$ python -q
>>> import numpy as np
>>> np.set_printoptions(precision=3, suppress=True, linewidth=160)
>>> F = np.loadtxt("test16.csv", delimiter=",")
>>> F
array([[4., 4.],
       [4., 8.]])
>>> # symmetric, so the eigenvalues are real
>>> ev, vecs = np.linalg.eigh(F)
>>> x0 = np.array([-3, 3])
>>> x0 @ F @ x0
np.float64(36.0)
>>> x0 @ F @ x0 / (x0 @ x0), round(float(ev[0]), 3), np.round(ev[-1], 3)
(np.float64(2.0), 1.528, np.float64(10.472))
>>> (np.sign(vecs[:, -1].round(6)) == np.sign(vecs[0, -1].round(6))).astype(int)
array([1, 1])
>>> vecs * np.maximum(ev, 0) @ vecs.T
array([[4., 4.],
       [4., 8.]])
>>> L = np.linalg.cholesky(F)
>>> L @ L.T
array([[4., 4.],
       [4., 8.]])
>>> F / np.sqrt(np.outer(np.diag(F), np.diag(F)))
array([[1.   , 0.707],
       [0.707, 1.   ]])
>>> K = np.load("m.npy")
>>> K
array([[ 5, -2,  3],
       [ 3,  0,  2],
       [-4, -2, -3]])
>>> P = np.triu(np.array([[5, 3, 0], [3, 1, 5], [2, 1, 5]]), 1) + np.eye(3)
>>> out = P @ K @ np.linalg.inv(P)
>>> P @ K - K @ P
array([[  9., -15.,  16.],
       [-20., -19., -15.],
       [  0.,  12.,  10.]])
>>> np.trace(out), np.trace(K)
(np.float64(2.0), np.int64(2))
>>> np.linalg.matrix_rank(out)
np.int64(2)
>>> round(float(np.linalg.det(out)), 3)
-0.0
>>> out
array([[  14.,  -44.,  229.],
       [ -17.,   41., -218.],
       [  -4.,   10.,  -53.]])
>>> np.round(np.poly(out), 3) + 0
array([ 1., -2.,  7.,  0.])
>>> round(float(np.linalg.norm(K, 2) / np.linalg.norm(K)), 3)
0.948
>>> [round(float(x), 3) for x in np.linalg.svd(K, compute_uv=False)[:3]]
[8.479, 2.848, 0.0]
>>> np.linalg.cond(K) > 100
np.True_
>>> m1 = np.loadtxt("data.csv", delimiter=",")
>>> m1
array([[ 0.983,  2.384,  6.385],
       [-0.794,  3.981,  5.315],
       [ 1.056,  4.471,  7.005],
       [ 1.329,  2.262,  6.22 ],
       [ 0.506,  2.244,  6.438],
       [ 0.08 ,  3.075,  6.397],
       [ 1.461,  3.231,  4.754],
       [ 0.264,  2.924,  6.385],
       [ 0.279,  3.737,  5.92 ],
       [-2.923,  2.672,  7.608],
       [ 0.779,  3.629,  5.228],
       [-0.034,  2.327,  5.497],
       [-1.135,  1.732,  5.883]])
>>> x0 = np.array([8, 8, 8])
>>> target = m1 @ x0
>>> np.round(np.linalg.pinv(m1) @ m1, 3) + 0
array([[1., 0., 0.],
       [0., 1., 0.],
       [0., 0., 1.]])
>>> np.linalg.solve(m1.T @ m1, m1.T @ target)
array([8., 8., 8.])
>>> np.linalg.lstsq(m1, target)[0]
array([8., 8., 8.])
>>> rng = np.random.default_rng(47)
>>> target = target + 0.02 * rng.normal(size=13)
>>> target
array([ 78.003,  68.018, 100.218,  78.449,  73.476,  76.4  ,  75.553,  76.575,  79.484,  58.839,  77.088,  62.332,  51.845])
>>> coef, *_ = np.linalg.lstsq(m1, target)
>>> [round(float(np.linalg.norm(np.linalg.solve(m1.T @ m1 + lam * np.eye(3), m1.T @ target))), 2) for lam in (0, 1, 10, 100)]
[13.85, 13.57, 12.05, 9.39]
>>> round(np.linalg.norm(target - m1 @ coef), 3)
np.float64(0.046)
>>> F @ F
array([[32., 48.],
       [48., 80.]])
>>> np.sort(np.abs(np.linalg.eigvals(F)))
array([ 1.528, 10.472])
>>> (F + F.T) / 2
array([[4., 4.],
       [4., 8.]])
>>> np.linalg.matrix_power(F, 3)
array([[320., 512.],
       [512., 832.]])
>>> np.allclose(F @ F.T, F.T @ F)
True
>>> C2 = m1.T @ m1
>>> round(float(np.trace(C2)), 3), round((m1 ** 2).sum(), 3)
(627.871, np.float64(627.871))
>>> np.linalg.svd(m1, compute_uv=False) ** 2
array([602.302,  18.853,   6.717])
>>> mat = np.load("layer16.npy")
>>> mat
array([[-1.,  1.,  0.],
       [ 1., -2.,  0.],
       [ 0.,  0.,  4.]])
>>> ev, vecs = np.linalg.eig(mat)
>>> ev
array([-0.382, -2.618,  4.   ])
>>> np.sort(np.linalg.eigvals(mat.T))
array([-2.618, -0.382,  4.   ])
>>> A = np.array([[-3, 1, 3],
...     [-4, 1, 4],
...     [-3, 0, 2],
...     [-6, 1, 1],
...     [-5, 1, -1],
...     [-2, 3, -4],
...     [-1, 2, -4],
...     [-3, 5, -6],
...     [0, 8, -7],
...     [-1, 11, -5],
...     [2, 14, -6],
...     [1, 12, -4],
...     [-2, 10, -7],
...     [-2, 11, -8],
...     [-3, 12, -5],
...     [-3, 10, -6]])
>>> K[0] @ K[1]
np.int64(21)
>>> np.linalg.norm(K, axis=1).argmax()
np.int64(0)
>>> round(float(np.linalg.norm(K, 1)), 3), round(np.linalg.norm(K, np.inf), 3)
(12.0, np.float64(10.0))
>>> np.linalg.norm(K, axis=0)
array([7.071, 2.828, 4.69 ])
>>> Xs = (m1 - m1.mean(axis=0)) / m1.std(axis=0)
>>> np.argwhere(np.abs(Xs) > 2)
array([[9, 0],
       [9, 2]])
>>> coef = np.linalg.lstsq(np.delete(Xs, 0, axis=1), Xs[:, 0])[0]
>>> round(float(1 - np.var(Xs[:, 0] - np.delete(Xs, 0, axis=1) @ coef)), 3)
0.191
>>> np.abs(coef).argmax()
np.int64(1)
>>> Xs = m1 - m1.mean(axis=0)
>>> left, sigma, VT = np.linalg.svd(Xs, full_matrices=False)
>>> VT[0] * np.sign(VT[0, np.abs(VT[0]).argmax()])
array([ 0.915,  0.203, -0.348])
>>> sigma ** 2 / (sigma ** 2).sum()
array([0.605, 0.227, 0.167])
>>> np.abs(VT[0]).argmax()
np.int64(0)
>>> np.abs(VT[-1])
array([0.364, 0.049, 0.93 ])
>>> np.abs(left[:, 0]).argmax()
np.int64(9)
>>> E = np.load("dump.npy")
>>> E
array([[ 1.6, -1. ,  0. ],
       [-0.7,  0.9, -0.6],
       [-1.3,  0.1, -1.2],
       [-2.1, -2.7, -1.5],
       [-2.7,  6. ,  1.8],
       [ 0. ,  0.9, -1. ],
       [-1.7, -1.1,  0.8],
       [-1.5, -0.1,  0. ],
       [-0.8,  2.2,  0.9],
       [ 0.3,  1.5, -0.9],
       [-0.5,  2.5,  0.7],
       [-0.8,  1.1, -1.5],
       [ 0.2,  1.4,  0.1],
       [-0.5, -0.3, -0.9],
       [ 0.2, -0.1, -0.2]])
>>> Xs = (E - E.mean(axis=0)) / E.std(axis=0)
>>> Xs.std(axis=0)
array([1., 1., 1.])
>>> np.argwhere(np.abs(Xs) > 2)
array([[0, 0],
       [4, 1],
       [4, 2]])
>>> coef = np.linalg.lstsq(np.delete(Xs, 0, axis=1), Xs[:, 0])[0]
>>> coef
array([-0.116, -0.147])
>>> out = np.c_[E[:, :2] @ np.array([[-5, -2], [-5, -3]]), np.array([-2, 1, 2, 0, 2, 2, -3, -2, 3, 2, -3, 0, -2, 1, -3])]
>>> out
array([[ -3. ,  -0.2,  -2. ],
       [ -1. ,  -1.3,   1. ],
       [  6. ,   2.3,   2. ],
       [ 24. ,  12.3,   0. ],
       [-16.5, -12.6,   2. ],
       [ -4.5,  -2.7,   2. ],
       [ 14. ,   6.7,  -3. ],
       [  8. ,   3.3,  -2. ],
       [ -7. ,  -5. ,   3. ],
       [ -9. ,  -5.1,   2. ],
       [-10. ,  -6.5,  -3. ],
       [ -1.5,  -1.7,   0. ],
       [ -8. ,  -4.6,  -2. ],
       [  4. ,   1.9,   1. ],
       [ -0.5,  -0.1,  -3. ]])
>>> np.linalg.norm(np.linalg.qr(E)[0].T @ out, axis=0) ** 2 / ((out ** 2).sum(axis=0) + 1e-12)
array([1.   , 1.   , 0.219])
>>> np.linalg.matrix_rank(np.c_[E, out])
np.int64(4)
>>> np.linalg.matrix_rank(out)
np.int64(3)
>>> Xs = (out - out.mean(axis=0)) / out.std(axis=0)
>>> Xs.std(axis=0)
array([1., 1., 1.])
>>> coef = np.linalg.lstsq(np.delete(Xs, 1, axis=1), Xs[:, 1])[0]
>>> coef
array([ 0.972, -0.056])
>>> np.abs(coef).argmax()
np.int64(0)
>>> z = rng.integers(0, 3, 3)
>>> arr = (z[:, None] == z) * 2 + np.eye(3)
>>> arr
array([[3., 2., 0.],
       [2., 3., 0.],
       [0., 0., 3.]])
>>> # symmetric, so the eigenvalues are real
>>> u = np.array([2, 1, -1])
>>> out = arr + np.outer(u, np.eye(3)[0])
>>> np.linalg.matrix_rank(np.linalg.inv(out) - np.linalg.inv(arr), tol=1e-8)
np.int64(1)
>>> out
array([[ 5.,  2.,  0.],
       [ 3.,  3.,  0.],
       [-1.,  0.,  3.]])
>>> np.linalg.matrix_rank(out - arr)
np.int64(1)
>>> ev, vecs = np.linalg.eig(arr)
>>> np.round(arr @ vecs[:, 0] - ev[0] * vecs[:, 0], 3) + 0
array([0., 0., 0.])
>>> (arr != 0).astype(int)
array([[1, 1, 0],
       [1, 1, 0],
       [0, 0, 1]])
>>> x0 = np.ones(3)
>>> for _ in range(7):
...     x0 = arr @ x0
...     x0 /= np.linalg.norm(x0)
...     print(round(x0 @ arr @ x0, 3))
... 
4.695
4.878
4.954
4.983
4.994
4.998
4.999
>>> round(np.linalg.eigvalsh(arr)[-1], 3)
np.float64(5.0)
>>> W0 = np.load("w.npy")
>>> W0
array([[2, 2, 2],
       [2, 4, 4],
       [2, 4, 6]])
>>> # symmetric, so the eigenvalues are real
>>> ev, vecs = np.linalg.eig(W0)
>>> ev
array([10.098,  1.286,  0.616])
>>> np.sort(np.linalg.eigvals(W0.T))
array([ 0.616,  1.286, 10.098])
>>> np.round(np.prod(ev), 3)
np.float64(8.0)
>>> np.sort(np.linalg.eigvals(W0 @ W0))
array([  0.379,   1.654, 101.966])
